% python3 -q
>>> import numpy as np
>>> import numpy.linalg as la
>>> np.set_printoptions(precision=4, suppress=True, linewidth=200)
>>> def rd(a):
...     return np.round(a, 4) + 0
... 
>>> rng = np.random.default_rng(618210)
>>> idx = rng.integers(0, 2, 5)
>>> E = np.triu((idx[:, None] == idx) & (rng.random((5, 5)) < 0.8), 1).astype(int)
>>> E += E.T
>>> print(E)
[[0 1 1 1 0]
 [1 0 0 1 0]
 [1 0 0 1 0]
 [1 1 1 0 0]
 [0 0 0 0 0]]
>>> # 2 blocks once reordered
>>> print(np.all(la.eigvalsh(E) > 0))
False
>>> print(rd(la.norm(E, 2) / la.norm(E)))
0.81
>>> print(la.matrix_rank(E, rtol=0.1))
3
>>> print(la.cond(E) > 100)
True
>>> print(rd(la.det(E[::-1])))
0.0
>>> print(np.kron(np.eye(2, dtype=int), E))
[[0 1 1 1 0 0 0 0 0 0]
 [1 0 0 1 0 0 0 0 0 0]
 [1 0 0 1 0 0 0 0 0 0]
 [1 1 1 0 0 0 0 0 0 0]
 [0 0 0 0 0 0 0 0 0 0]
 [0 0 0 0 0 0 1 1 1 0]
 [0 0 0 0 0 1 0 0 1 0]
 [0 0 0 0 0 1 0 0 1 0]
 [0 0 0 0 0 1 1 1 0 0]
 [0 0 0 0 0 0 0 0 0 0]]
>>> print(rd(la.eigvals(E)))
[ 2.5616 -1.     -1.5616  0.      0.    ]
>>> print(rd(la.det(E.T)))
0.0
>>> Uu, sig, VT = la.svd(E)
>>> vecs = VT[:(sig > 1e-8).sum()]
>>> x0 = E[3] + 5 * E[4] + rng.integers(2) * np.eye(5)[3]
>>> print(x0)
[1. 1. 1. 0. 0.]
>>> print(rd(np.diag(vecs.T @ vecs)))
[1.  0.5 0.5 1.  0. ]
>>> print(rd(la.norm(x0 - vecs.T @ vecs @ x0)))
0.0
>>> print(la.matrix_rank(np.vstack([E, x0])))
3
>>> idx = rng.permutation(5)
>>> print(idx)
[2 0 1 4 3]
>>> M2 = E[idx][:, idx]
>>> print(rd(np.sort(np.abs(la.eigvals(M2)))))
[0.     0.     1.     1.5616 2.5616]
>>> print(np.allclose(M2, E))
False
>>> print(rd(la.det(M2)), rd(la.det(E[idx])))
0.0 0.0
>>> print(np.diag(M2))
[0 0 0 0 0]
>>> M = np.load("w.npy")
>>> print(M)
[[ 1.3  0.3 -0.9 -0.5  0.3]
 [ 0.6 -0.1  0.9  1.4  0.1]
 [-0.9  0.2  0.5 -1.5  1.7]
 [-0.9  0.8 -0.4  1.5  0.4]
 [-0.7 -0.1 -1.5  0.6 -1.1]
 [ 2.  10.  -4.   7.  -5. ]
 [ 0.4 -2.1 -0.8 -0.9  1.3]
 [ 0.3 -1.5  0.1 -0.3 -1.5]
 [-2.2  0.8 -1.6  1.5  1.3]
 [ 0.5 -1.  -0.6  0.5 -0.7]
 [-0.7  0.3 -0.5  0.  -1.2]
 [-0.2 -0.8  0.1 -1.2  0.5]
 [-1.7 -2.  -0.5 -0.1  0.1]
 [ 0.5 -1.4  0.1  0.6  0.5]
 [-1.2  1.1 -0.5  0.  -0.7]
 [ 0.7  0.4 -0.3  0.5  1.9]
 [-1.7  0.6 -0.2 -1.3 -1.1]
 [ 0.3  0.1  1.3 -0.8  0.4]
 [ 0.5  1.4 -1.8  0.9 -1.7]
 [-0.8 -0.5 -0.5  0.5  1.5]
 [-0.4  0.3  1.2  0.   2.4]]
>>> hat = M @ la.solve(M.T @ M, M.T)
>>> print(rd(hat @ M[:, 2]))
[-0.9  0.9  0.5 -0.4 -1.5 -4.  -0.8  0.1 -1.6 -0.6 -0.5  0.1 -0.5  0.1 -0.5 -0.3 -0.2  1.3 -1.8 -0.5  1.2]
>>> print(rd(la.eigvalsh(hat)))
[0. 0. 0. 0. 0. 0. 0. 0. 0. 0. 0. 0. 0. 0. 0. 0. 1. 1. 1. 1. 1.]
>>> print(la.matrix_rank(np.eye(21) - hat))
16
>>> idx = M[:, 1] > np.median(M[:, 1])
>>> f = M[idx].mean(axis=0) - M[~idx].mean(axis=0)
>>> print(((M - M.mean(axis=0)) @ f > 0).astype(int))
[0 0 0 1 1 1 0 0 1 0 1 0 0 0 1 0 0 0 1 0 0]
>>> print(np.argsort(-np.abs(f).round(6), kind="stable"))
[1 3 2 4 0]
>>> print(rd(f))
[-0.1055  2.4364 -0.8182  1.0691 -0.5945]
>>> print(rd((((M - M.mean(axis=0)) @ f > 0) == idx).mean()))
0.7619
>>> print(idx.astype(int))
[1 0 0 1 0 1 0 0 1 0 1 0 0 0 1 1 1 0 1 0 1]
>>> x0 = np.array([1, 2, 2, -2, 1])
>>> rhs = M @ x0
>>> print(rd(rhs))
[ 1.4 -0.5  5.2 -2.7 -6.2 -5.  -2.3 -3.4 -5.5 -4.4 -2.3  1.3 -6.4 -2.8 -0.7  1.8  0.6  5.1 -3.8 -2.3  5. ]
>>> rhs = rhs + 0.05 * rng.normal(size=21)
>>> print(rd(rhs))
[ 1.3456 -0.5556  5.2439 -2.6501 -6.1819 -5.0513 -2.3404 -3.2895 -5.5238 -4.4344 -2.4381  1.3262 -6.5115 -2.7885 -0.8009  1.873   0.6449  5.145  -3.8413 -2.3014  4.9428]
>>> beta, *_ = la.lstsq(M, rhs)
>>> print(rd(M.T @ (rhs - M @ beta)))
[0. 0. 0. 0. 0.]
>>> print(rd(la.norm(rhs - M @ beta)))
0.2744
>>> dist = la.norm(M[:, None] - M[None], axis=-1)
>>> print(dist.shape)
(21, 21)
>>> print(rd(dist[:5, :5]))
[[0.     2.7459 3.1257 3.0578 2.7731]
 [2.7459 0.     3.6701 2.2023 3.0871]
 [3.1257 3.6701 0.     3.4438 4.0472]
 [3.0578 2.2023 3.4438 0.     2.2627]
 [2.7731 3.0871 4.0472 2.2627 0.    ]]
>>> print(np.flatnonzero(dist[6] < dist.mean() / 2))
[ 6 11]
>>> print(la.matrix_rank(dist ** 2))
7
>>> print(dist.mean(axis=1).argmax())
5
>>> print(dist[6].round(6).argsort(kind="stable")[:4])
[ 6 11 13 19]
>>> print(rd(la.norm(M, 1)), rd(la.norm(M, np.inf)))
25.8 28.0
>>> print(rd(la.norm(M[1], 1)), rd(la.norm(M[1], np.inf)))
3.1 1.4
>>> print(M[1] @ M[16])
-3.19
>>> print(rd(la.norm(M[1] - M[16])))
3.9648
>>> M2 = np.array([[2, 1, 2, 1, 0],
...     [1, 2, 2, 0, 0],
...     [0, 0, 1, 0, 0],
...     [1, 1, 2, 2, 0],
...     [0, 0, 1, 0, 1],
...     [1, 0, 2, 0, 1],
...     [0, 1, 1, 2, 0],
...     [2, 2, 0, 2, 2],
...     [1, 2, 0, 2, 2]])
>>> feats = np.block([[np.zeros((9, 9)), M2], [M2.T, np.zeros((5, 5))]])
>>> print(feats)
[[0. 0. 0. 0. 0. 0. 0. 0. 0. 2. 1. 2. 1. 0.]
 [0. 0. 0. 0. 0. 0. 0. 0. 0. 1. 2. 2. 0. 0.]
 [0. 0. 0. 0. 0. 0. 0. 0. 0. 0. 0. 1. 0. 0.]
 [0. 0. 0. 0. 0. 0. 0. 0. 0. 1. 1. 2. 2. 0.]
 [0. 0. 0. 0. 0. 0. 0. 0. 0. 0. 0. 1. 0. 1.]
 [0. 0. 0. 0. 0. 0. 0. 0. 0. 1. 0. 2. 0. 1.]
 [0. 0. 0. 0. 0. 0. 0. 0. 0. 0. 1. 1. 2. 0.]
 [0. 0. 0. 0. 0. 0. 0. 0. 0. 2. 2. 0. 2. 2.]
 [0. 0. 0. 0. 0. 0. 0. 0. 0. 1. 2. 0. 2. 2.]
 [2. 1. 0. 1. 0. 1. 0. 2. 1. 0. 0. 0. 0. 0.]
 [1. 2. 0. 1. 0. 0. 1. 2. 2. 0. 0. 0. 0. 0.]
 [2. 2. 1. 2. 1. 2. 1. 0. 0. 0. 0. 0. 0. 0.]
 [1. 0. 0. 2. 0. 0. 2. 2. 2. 0. 0. 0. 0. 0.]
 [0. 0. 0. 0. 1. 1. 0. 2. 2. 0. 0. 0. 0. 0.]]
>>> # null space of dimension 4
>>> x0 = np.array([-1, 0, 1, -2, 3, 1, 1, -3, -2, 1, -1, 1, 0, -3])
>>> h1 = np.maximum(feats @ x0, 0)
>>> print(h1)
[3. 1. 1. 2. 0. 0. 0. 0. 0. 0. 0. 1. 0. 0.]
>>> print(np.maximum(feats @ (3 * x0), 0))
[9. 3. 3. 6. 0. 0. 0. 0. 0. 0. 0. 3. 0. 0.]
>>> print(rd(np.tanh(feats @ x0)))
[ 0.9951  0.7616  0.7616  0.964  -0.964   0.      0.     -1.     -1.     -1.     -1.      0.7616 -1.     -1.    ]
>>> print(feats.T @ h1)
[ 2.  2.  1.  2.  1.  2.  1.  0.  0.  9.  7. 13.  7.  0.]
>>> vals, vecs = la.eigh(feats)
>>> x0 = np.array([3, 1, 0, -2, 2, -1, 3, 3, 1, 0, 1, 1, 0, 0])
>>> print(x0 @ feats @ x0)
42.0
>>> print(np.abs(feats).sum(axis=1).max(), rd(np.abs(vals).max()))
11.0 7.1126
>>> print(x0 @ feats @ x0 / (x0 @ x0), rd(vals[0]), rd(vals[-1]))
1.05 -7.1126 7.1126
>>> print((np.sign(vecs[:, -1].round(6)) == np.sign(vecs[0, -1].round(6))).astype(int))
[1 1 1 1 1 1 1 1 1 1 1 1 1 1]
>>> r = la.matrix_rank(feats)
>>> print(r)
10
>>> N = la.svd(feats)[2][r:].T
>>> print(N.shape)
(14, 4)
>>> print(np.allclose(feats @ N, 0))
True
>>> print([int(la.matrix_rank(feats[:i])) for i in range(1, len(feats) + 1)])
[1, 2, 3, 4, 5, 5, 5, 5, 5, 6, 7, 8, 9, 10]
>>> print([int(la.matrix_rank(feats[:, :j + 1])) for j in range(14)])
[1, 2, 3, 4, 5, 5, 5, 5, 5, 6, 7, 8, 9, 10]
>>> print(la.matrix_rank(feats.T @ feats), la.matrix_rank(feats @ feats.T))
10 10
>>> f = np.array([3, -2])
>>> print(np.cross(feats[3, :3], feats[6, :3]))
[0. 0. 0.]
>>> X = np.loadtxt("case3.csv", delimiter=",")
>>> print(X)
[[5. 1. 1. 1. 1. 1. 1. 1. 1. 1. 1. 1. 1. 1. 1.]
 [1. 5. 1. 1. 1. 1. 1. 1. 1. 1. 1. 1. 1. 1. 1.]
 [1. 1. 5. 1. 1. 1. 1. 1. 1. 1. 1. 1. 1. 1. 1.]
 [1. 1. 1. 5. 1. 1. 1. 1. 1. 1. 1. 1. 1. 1. 1.]
 [1. 1. 1. 1. 5. 1. 1. 1. 1. 1. 1. 1. 1. 1. 1.]
 [1. 1. 1. 1. 1. 5. 1. 1. 1. 1. 1. 1. 1. 1. 1.]
 [1. 1. 1. 1. 1. 1. 5. 1. 1. 1. 1. 1. 1. 1. 1.]
 [1. 1. 1. 1. 1. 1. 1. 5. 1. 1. 1. 1. 1. 1. 1.]
 [1. 1. 1. 1. 1. 1. 1. 1. 5. 1. 1. 1. 1. 1. 1.]
 [1. 1. 1. 1. 1. 1. 1. 1. 1. 5. 1. 1. 1. 1. 1.]
 [1. 1. 1. 1. 1. 1. 1. 1. 1. 1. 5. 1. 1. 1. 1.]
 [1. 1. 1. 1. 1. 1. 1. 1. 1. 1. 1. 5. 1. 1. 1.]
 [1. 1. 1. 1. 1. 1. 1. 1. 1. 1. 1. 1. 5. 1. 1.]
 [1. 1. 1. 1. 1. 1. 1. 1. 1. 1. 1. 1. 1. 5. 1.]
 [1. 1. 1. 1. 1. 1. 1. 1. 1. 1. 1. 1. 1. 1. 5.]]
>>> x0 = np.array([5, -3, 0, -2, -5, 4, 2, -5, -2, 5, -5, -3, -3, -2, 2])
>>> rhs = X @ x0
>>> print(rhs)
[  8. -24. -12. -20. -32.   4.  -4. -32. -20.   8. -32. -24. -24. -20.  -4.]
>>> print(rd(la.solve(X.T, X[8])))
[0. 0. 0. 0. 0. 0. 0. 0. 1. 0. 0. 0. 0. 0. 0.]
>>> print(rd(la.solve(X, rhs + X[:, 14])))
[ 5. -3.  0. -2. -5.  4.  2. -5. -2.  5. -5. -3. -3. -2.  3.]
>>> print(rd(la.solve(X, rhs)))
[ 5. -3.  0. -2. -5.  4.  2. -5. -2.  5. -5. -3. -3. -2.  2.]
>>> vals, vecs = la.eigh(X)
>>> print(np.unique(vals.round(6) + 0, return_counts=True)[1])
[14  1]
>>> print(np.abs(vecs[:, -1]).round(6).argmax())
0
>>> print(rd(vals))
[ 4.  4.  4.  4.  4.  4.  4.  4.  4.  4.  4.  4.  4.  4. 19.]
>>> print(rd(la.eigvalsh(X + -1 * np.eye(15))))
[ 3.  3.  3.  3.  3.  3.  3.  3.  3.  3.  3.  3.  3.  3. 18.]
>>> print(vals.sum(), np.trace(X))
75.0 75.0
>>> x0 = np.ones(15)
>>> for _ in range(5):
...     x0 = X @ x0
...     x0 /= la.norm(x0)
...     print(round(x0 @ X @ x0, 4))
... 
19.0
19.0
19.0
19.0
19.0
>>> print(rd(x0))
[0.2582 0.2582 0.2582 0.2582 0.2582 0.2582 0.2582 0.2582 0.2582 0.2582 0.2582 0.2582 0.2582 0.2582 0.2582]
